% ipython --no-banner

In [1]: import numpy as np

In [2]: np.set_printoptions(precision=3, suppress=True, linewidth=160, floatmode="fixed")

In [3]: m1 = np.load("m.npy")

In [4]: m1
Out[4]: 
array([[0, 0, 0, 0, 7, 0],
       [6, 0, 0, 0, 0, 0],
       [0, 0, 0, 7, 0, 0],
       [0, 0, 0, 0, 0, 8],
       [0, 0, 2, 0, 0, 0],
       [0, 4, 0, 0, 0, 0]])

In [5]: rng = np.random.default_rng(703809)

In [6]: lab = rng.permutation(6)

In [7]: lab
Out[7]: array([5, 2, 3, 4, 0, 1])

In [8]: out = m1[lab][:, lab]

In [9]: np.trace(out)
Out[9]: np.int64(0)

In [10]: np.sort(np.abs(np.linalg.eigvals(out)))
Out[10]: array([5.157, 5.157, 5.157, 5.157, 5.157, 5.157])

In [11]: out
Out[11]: 
array([[0, 0, 0, 0, 0, 4],
       [0, 0, 7, 0, 0, 0],
       [8, 0, 0, 0, 0, 0],
       [0, 2, 0, 0, 0, 0],
       [0, 0, 0, 7, 0, 0],
       [0, 0, 0, 0, 6, 0]])

In [12]: u = np.array([0, 2])

In [13]: np.convolve(m1[3], u)
Out[13]: array([ 0,  0,  0,  0,  0,  0, 16])

In [14]: np.correlate(m1[3], m1[2], "full")
Out[14]: array([ 0,  0,  0,  0,  0,  0,  0, 56,  0,  0,  0])

In [15]: gram = m1.T @ m1

In [16]: np.diag(gram)
Out[16]: array([36, 16,  4, 49, 49, 64])

In [17]: np.linalg.matrix_rank(gram)
Out[17]: np.int64(6)

In [18]: np.allclose(gram, gram.T)
Out[18]: True

In [19]: (m1 @ m1.T).shape
Out[19]: (6, 6)

In [20]: np.linalg.svd(m1, compute_uv=False) ** 2
Out[20]: array([64.000, 49.000, 49.000, 36.000, 16.000,  4.000])

In [21]: np.trace(gram), (m1 ** 2).sum()
Out[21]: (np.int64(218), np.int64(218))

In [22]: gram
Out[22]: 
array([[36,  0,  0,  0,  0,  0],
       [ 0, 16,  0,  0,  0,  0],
       [ 0,  0,  4,  0,  0,  0],
       [ 0,  0,  0, 49,  0,  0],
       [ 0,  0,  0,  0, 49,  0],
       [ 0,  0,  0,  0,  0, 64]])

In [23]: M = np.load("arr.npy")

In [24]: M
Out[24]: 
array([[0, 0, 3],
       [0, 3, 2],
       [0, 0, 0]])

In [25]: round(np.linalg.norm(M, 2) / np.linalg.norm(M), 3)
Out[25]: np.float64(0.887)

In [26]: np.linalg.cond(M) > 100
Out[26]: np.True_

In [27]: left, sigma, vt = np.linalg.svd(M)

In [28]: np.argmax(sigma[:-1] / (sigma[1:] + 1e-6)) + 1
Out[28]: np.int64(2)

In [29]: out = left[:, :2] @ np.diag(sigma[:2]) @ vt[:2]

In [30]: np.round(np.linalg.norm(M - out) / np.linalg.norm(M), 3)
Out[30]: np.float64(0.0)

In [31]: np.linalg.matrix_rank(out)
Out[31]: np.int64(2)

In [32]: round(np.linalg.norm(M - out, 2), 3), sigma[2]
Out[32]: (np.float64(0.0), np.float64(0.0))

In [33]: ang = np.radians(72)

In [34]: r_ = np.eye(3)

In [35]: r_[2, 2] = r_[0, 0] = np.cos(ang)

In [36]: r_[2, 0], r_[0, 2] = -np.sin(ang), np.sin(ang)

In [37]: r_
Out[37]: 
array([[ 0.309,  0.000,  0.951],
       [ 0.000,  1.000,  0.000],
       [-0.951,  0.000,  0.309]])

In [38]: out = M @ r_.T

In [39]: np.abs(out - M).max(axis=0)
Out[39]: array([2.853, 0.000, 2.073])

In [40]: out
Out[40]: 
array([[2.853, 0.000, 0.927],
       [1.902, 3.000, 0.618],
       [0.000, 0.000, 0.000]])

In [41]: np.allclose(np.linalg.norm(M, axis=1), np.linalg.norm(out, axis=1))
Out[41]: True

In [42]: round(float(np.linalg.det(r_)), 3), round(np.trace(r_), 3)
Out[42]: (1.0, np.float64(1.618))

In [43]: t3 = np.stack([out, 4 * out, out[::-1]])

In [44]: np.einsum("bij,cij->bc", t3, t3)
Out[44]: 
array([[ 22.000,  88.000,  13.000],
       [ 88.000, 352.000,  52.000],
       [ 13.000,  52.000,  22.000]])

In [45]: (t3 @ out.T).shape
Out[45]: (3, 3, 3)

In [46]: np.linalg.det(t3)
Out[46]: array([0.000, 0.000, 0.000])

In [47]: np.linalg.matrix_rank(t3)
Out[47]: array([2, 2, 2])

In [48]: left, sigma, vt = np.linalg.svd(M)

In [49]: vecs = vt[:(sigma > 1e-8).sum()]

In [50]: x = M[1] + -3 * M[2] + rng.integers(2) * np.eye(3)[0]

In [51]: x
Out[51]: array([1.000, 3.000, 2.000])

In [52]: np.round(vecs.T @ vecs, 3) + 0
Out[52]: 
array([[0.000, 0.000, 0.000],
       [0.000, 1.000, 0.000],
       [0.000, 0.000, 1.000]])

In [53]: np.linalg.matrix_rank(np.vstack([M, x]))
Out[53]: np.int64(3)

In [54]: np.diag(vecs.T @ vecs)
Out[54]: array([0.000, 1.000, 1.000])

In [55]: W0 = 0.9 ** np.abs(np.subtract.outer(np.arange(5), np.arange(5)))

In [56]: W0
Out[56]: 
array([[1.000, 0.900, 0.810, 0.729, 0.656],
       [0.900, 1.000, 0.900, 0.810, 0.729],
       [0.810, 0.900, 1.000, 0.900, 0.810],
       [0.729, 0.810, 0.900, 1.000, 0.900],
       [0.656, 0.729, 0.810, 0.900, 1.000]])

In [57]: ev, vecs = np.linalg.eigh(W0)

In [58]: x = np.array([0, -2, 1, -2, -2])

In [59]: round(float(x @ W0 @ x / (x @ x)), 3), round(float(ev[0]), 3), round(float(ev[-1]), 3)
Out[59]: (1.698, 0.058, 4.262)

In [60]: round(float(x @ W0 @ x), 3)
Out[60]: 22.072

In [61]: np.linalg.eigvalsh(W0[1:, 1:])
Out[61]: array([0.061, 0.102, 0.310, 3.527])

In [62]: np.poly(W0)
Out[62]: array([ 1.000, -5.000,  3.298, -0.666,  0.051, -0.001])

In [63]: np.einsum("ii->", W0)
Out[63]: np.float64(5.0)

In [64]: np.linalg.eigvals(W0)
Out[64]: array([4.262, 0.454, 0.146, 0.079, 0.058])

In [65]: np.round(np.linalg.det(W0.T), 3)
Out[65]: np.float64(0.001)

In [66]: round(np.linalg.det(W0[::-1]), 3)
Out[66]: np.float64(0.001)

In [67]: round(float(np.linalg.eigvals(W0).sum().real), 3)
Out[67]: 5.0

In [68]: round(float(np.linalg.det(W0)), 3)
Out[68]: 0.001

In [69]: np.linalg.matrix_power(W0, 4)
Out[69]: 
array([[60.839, 64.579, 65.834, 64.560, 60.809],
       [64.579, 68.552, 69.888, 68.539, 64.560],
       [65.834, 69.888, 71.257, 69.888, 65.834],
       [64.560, 68.539, 69.888, 68.552, 64.579],
       [60.809, 64.560, 65.834, 64.579, 60.839]])

In [70]: W0 @ W0
Out[70]: 
array([[3.428, 3.598, 3.618, 3.506, 3.280],
       [3.598, 3.808, 3.848, 3.742, 3.506],
       [3.618, 3.848, 3.932, 3.848, 3.618],
       [3.506, 3.742, 3.848, 3.808, 3.598],
       [3.280, 3.506, 3.618, 3.598, 3.428]])

In [71]: np.allclose(W0, W0.T)
Out[71]: True

In [72]: round(float(np.abs(np.linalg.eigvals(W0)).max()), 3)
Out[72]: 4.262

In [73]: (W0 + W0.T) / 2
Out[73]: 
array([[1.000, 0.900, 0.810, 0.729, 0.656],
       [0.900, 1.000, 0.900, 0.810, 0.729],
       [0.810, 0.900, 1.000, 0.900, 0.810],
       [0.729, 0.810, 0.900, 1.000, 0.900],
       [0.656, 0.729, 0.810, 0.900, 1.000]])

In [74]: np.trace(W0)
Out[74]: np.float64(5.0)

In [75]: feats = np.loadtxt("layer12.csv", delimiter=",")

In [76]: feats
Out[76]: 
array([[ 36.000,  81.000,  36.000],
       [-28.000, -63.000, -28.000],
       [  4.000,   9.000,   4.000],
       [  4.000,   9.000,   4.000]])

In [77]: # rows 2 and 3 are equal

In [78]: left, sigma, vt = np.linalg.svd(feats)

In [79]: sigma.round(3) + 0
Out[79]: array([122.131,   0.000,   0.000])

In [80]: np.argmax(sigma[:-1] / (sigma[1:] + 1e-6)) + 1
Out[80]: np.int64(1)

In [81]: out = left[:, :1] @ np.diag(sigma[:1]) @ vt[:1]

In [82]: round(float(np.abs(feats - out).max()), 3)
Out[82]: 0.0

In [83]: np.linalg.matrix_rank(out)
Out[83]: np.int64(1)

In [84]: np.round(np.linalg.norm(feats - out) / np.linalg.norm(feats), 3)
Out[84]: np.float64(0.0)
